% ipython --no-banner

In [1]: import numpy as np

In [2]: import numpy.linalg as la

In [3]: np.set_printoptions(precision=2, suppress=True, linewidth=200)

In [4]: def tidy(a):
   ...:     return np.round(a, 2) + 0
   ...: 

In [5]: M = np.load("arr.npy")

In [6]: M
Out[6]: 
array([[ 5.77,  2.3 , -2.08],
       [-2.66, -1.07,  1.11],
       [-1.94, -0.75,  0.79],
       [ 3.08,  1.17, -1.3 ],
       [ 5.1 ,  2.17, -2.05],
       [-1.01, -0.29,  0.53],
       [16.18,  6.72, -6.47],
       [-8.12, -3.2 ,  3.22],
       [ 3.43,  1.24, -1.42],
       [ 0.16,  0.18, -0.04],
       [ 2.12,  0.86, -0.8 ],
       [ 9.46,  3.71, -3.59],
       [ 4.22,  1.67, -1.7 ],
       [-1.21, -0.33,  0.38],
       [-1.42, -0.46,  0.59],
       [-6.64, -2.53,  2.68],
       [ 5.91,  2.27, -2.26],
       [-1.68, -0.9 ,  0.65],
       [-1.15, -0.27,  0.21]])

In [7]: D = la.norm(M[:, None] - M[None], axis=-1)

In [8]: la.matrix_rank(D ** 2)
Out[8]: np.int64(5)

In [9]: np.flatnonzero(D[7] < D.mean() / 2)
Out[9]: array([ 7, 15])

In [10]: D.shape
Out[10]: (19, 19)

In [11]: x0 = np.array([-1, -1, -5])

In [12]: target = M @ x0

In [13]: tidy(la.lstsq(M, target)[0])
Out[13]: array([-1., -1., -5.])

In [14]: tidy(la.pinv(M) @ M)
Out[14]: 
array([[1., 0., 0.],
       [0., 1., 0.],
       [0., 0., 1.]])

In [15]: rng = np.random.default_rng(17)

In [16]: target = target + 0.3 * rng.normal(size=19)

In [17]: tidy(target)
Out[17]: array([ 2.66, -1.72, -1.42,  1.87,  2.41, -1.34,  9.21, -5.04,  2.36, -0.16,  0.34,  5.06,  2.  ,  0.2 , -0.89, -4.37,  3.52, -0.66,  0.58])

In [18]: beta, *_ = la.lstsq(M, target)

In [19]: [round(float(la.norm(la.solve(M.T @ M + lam * np.eye(3), M.T @ target))), 2) for lam in (0, 1, 10, 100)]
Out[19]: [4.66, 0.77, 0.49, 0.44]

In [20]: beta.round()
Out[20]: array([-1., -1., -4.])

In [21]: tidy(la.norm(target - M @ beta))
Out[21]: np.float64(1.47)
